$ python3 -q
>>> import numpy as np
>>> np.set_printoptions(suppress=True, linewidth=160)
>>> F = np.load("mat.npy")
>>> F
array([[ 8.8607, 25.962 , 15.0433, 17.9964, 17.9455, 16.0755, 12.091 , 12.7171, 11.0668, 22.0603,  8.9457, 14.2344, 13.004 ],
       [15.9701, 55.178 , 38.0639, 41.1537, 45.0676, 16.0111, 32.0667, 42.9008, 31.8322, 44.8852, 17.0824, 32.127 , 23.9131],
       [17.0154, 37.0933, 24.2298, 22.168 , 25.7712, 25.1013, 25.0249, 31.0249, 34.0622, 26.1466,  5.9305,  9.9786, 26.8055],
       [12.9793, 51.8982, 31.9849, 40.8984, 37.0385, 22.9487, 22.9321, 28.1741, 19.9469, 44.9443, 19.1098, 33.9218, 19.0103],
       [10.8048, 57.0519, 38.0753, 49.0347, 37.8982, 21.9133, 28.0337, 39.0776, 33.9802, 46.0403, 16.1825, 35.9359, 18.9753],
       [40.0436, 86.9981, 54.0062, 49.8862, 68.9075, 51.1423, 52.9834, 60.9281, 53.9593, 69.0035, 25.0212, 34.0391, 58.1741],
       [14.0235, 54.0796, 36.9875, 42.9847, 37.0192, 23.0369, 31.174 , 43.0029, 41.0159, 41.0233, 12.0373, 27.8549, 24.0502],
       [40.134 , 87.0139, 54.0097, 50.1958, 69.0311, 51.0267, 53.0367, 61.046 , 53.9008, 69.1518, 25.0651, 33.9285, 57.9876],
       [ 6.9657, 24.9565, 13.969 , 19.9273,  9.8312, 22.9754, 10.9455, 13.164 , 19.9545, 18.123 ,  4.1987,  9.8482, 12.9244],
       [27.0274, 70.113 , 40.2097, 44.9402, 52.9632, 41.0539, 32.8755, 33.9733, 24.0612, 60.8821, 27.1412, 37.8535, 37.0388],
       [21.0469, 56.9921, 34.1397, 39.0785, 36.0951, 39.9056, 29.9002, 35.0235, 37.9589, 44.0358, 14.1183, 24.0182, 33.0905],
       [25.128 , 74.981 , 45.9534, 53.0688, 54.0636, 39.9184, 38.1502, 44.9007, 37.9146, 62.0419, 23.955 , 40.0696, 36.9382],
       [ 1.9228, 33.0211, 20.9407, 33.844 , 11.97  , 21.0803, 13.1038, 20.0258, 27.1279, 24.0102,  5.0103, 19.9643,  8.0717],
       [18.9697, 48.1462, 28.2357, 32.0241, 26.9078, 40.0131, 25.8098, 30.1214, 37.9309, 35.075 ,  8.9638, 16.0529, 31.0738]])
>>> np.round(np.linalg.norm(F, 2) / np.linalg.norm(F), 4)
np.float64(0.9898)
>>> [round(float(x), 4) for x in np.linalg.svd(F, compute_uv=False)[:3]]
[490.9908, 50.4065, 39.126]
>>> np.linalg.cond(F) > 100
np.True_
>>> x0 = np.array([5, 4, 1, 5, 4, 2, 4, 5, 3, 3, 5, 0, 1])
>>> np.sign((F @ x0).round(6))
array([1., 1., 1., 1., 1., 1., 1., 1., 1., 1., 1., 1., 1., 1.])
>>> np.linalg.norm(F @ x0) <= np.linalg.norm(F, 2) * np.linalg.norm(x0) + 1e-9
np.True_
>>> F @ np.eye(13)[10]
array([ 8.9457, 17.0824,  5.9305, 19.1098, 16.1825, 25.0212, 12.0373, 25.0651,  4.1987, 27.1412, 14.1183, 23.955 ,  5.0103,  8.9638])
>>> left, sv, Vh = np.linalg.svd(F)
>>> sv.round(4)
array([490.9908,  50.4065,  39.126 ,  30.6211,   0.5628,   0.4258,   0.3378,   0.3027,   0.2131,   0.169 ,   0.1154,   0.0832,   0.0471])
>>> out = left[:, :4] @ np.diag(sv[:4]) @ Vh[:4]
>>> np.linalg.matrix_rank(F, rtol=0.05)
np.int64(4)
>>> np.linalg.matrix_rank(out)
np.int64(4)
>>> X = np.loadtxt("m.csv", delimiter=",")
>>> X
array([[-3.9991, 10.0165, -3.9727, -3.9705,  2.0237, -4.0093, -3.9913,  4.024 ],
       [-4.9754,  6.9955, -1.9966, -3.9901, -0.0005, -0.9863, -5.0057,  2.9921],
       [-4.9966,  7.0304, -2.0272, -3.9717, -0.0313, -1.0159, -4.9564,  2.9954],
       [-7.9463, -2.0027,  4.0265, -3.9955, -6.0026,  8.0029, -8.0059,  0.03  ],
       [-7.0207,  0.9893,  1.986 , -4.0755, -4.0018,  4.9826, -6.9857,  1.0288],
       [ 6.0134, -3.9989,  0.0162,  4.0064,  1.9728, -1.9988,  5.9921, -1.9908],
       [ 2.98  , -1.9911, -0.014 ,  2.0126,  0.9997, -0.9851,  2.9794, -1.0036],
       [-7.0087,  1.0385,  2.0148, -3.989 , -3.9707,  5.0177, -7.0089,  0.9722],
       [-1.986 ,  4.9803, -2.0021, -2.0018,  0.9877, -1.9995, -2.0063,  2.0255],
       [-5.9715,  4.002 , -0.0215, -4.0042, -2.0285,  1.9647, -6.005 ,  1.9953],
       [ 2.0246, -5.0006,  2.0015,  1.9994, -0.9958,  1.9998,  2.007 , -2.0164],
       [-3.9759, -0.9858,  1.9843, -1.9844, -3.0082,  4.0096, -3.9866, -0.0193],
       [-4.0069, 10.0243, -4.0215, -4.0172,  2.0005, -4.0293, -4.0096,  4.0352],
       [-4.0005, 10.0263, -3.9976, -3.9981,  2.0051, -3.9828, -3.9886,  4.0036],
       [ 3.9811,  0.9909, -2.0166,  1.9886,  2.9822, -4.0239,  4.0174,  0.0132]])
>>> out = X / np.linalg.norm(X, axis=1, keepdims=True)
>>> G = out @ out.T
>>> (G - 2 * np.eye(15)).round(6).argmax(axis=1)
array([13,  2,  1, 11,  7,  6,  5,  4, 12,  4,  5,  3,  8,  0,  6])
>>> np.round(np.linalg.norm(out, axis=1), 4)
array([1., 1., 1., 1., 1., 1., 1., 1., 1., 1., 1., 1., 1., 1., 1.])
>>> G = X.T @ X
>>> np.round(np.diag(G), 4)
array([379.7288, 493.5099,  96.2673, 180.1013, 108.8469, 213.3188, 380.4862,  85.5546])
>>> np.round(np.trace(G), 4), np.round((X ** 2).sum(), 4)
(np.float64(1937.8139), np.float64(1937.8139))
>>> np.round(np.linalg.eigvalsh(G)[::-1], 4)
array([1284.5481,  653.2346,    0.0131,    0.0072,    0.0063,    0.0024,    0.0013,    0.0009])
>>> np.allclose(G, G.T)
True
>>> np.unravel_index(np.abs(X).argmax(), X.shape)
(np.int64(13), np.int64(1))
>>> np.count_nonzero(X)
np.int64(120)
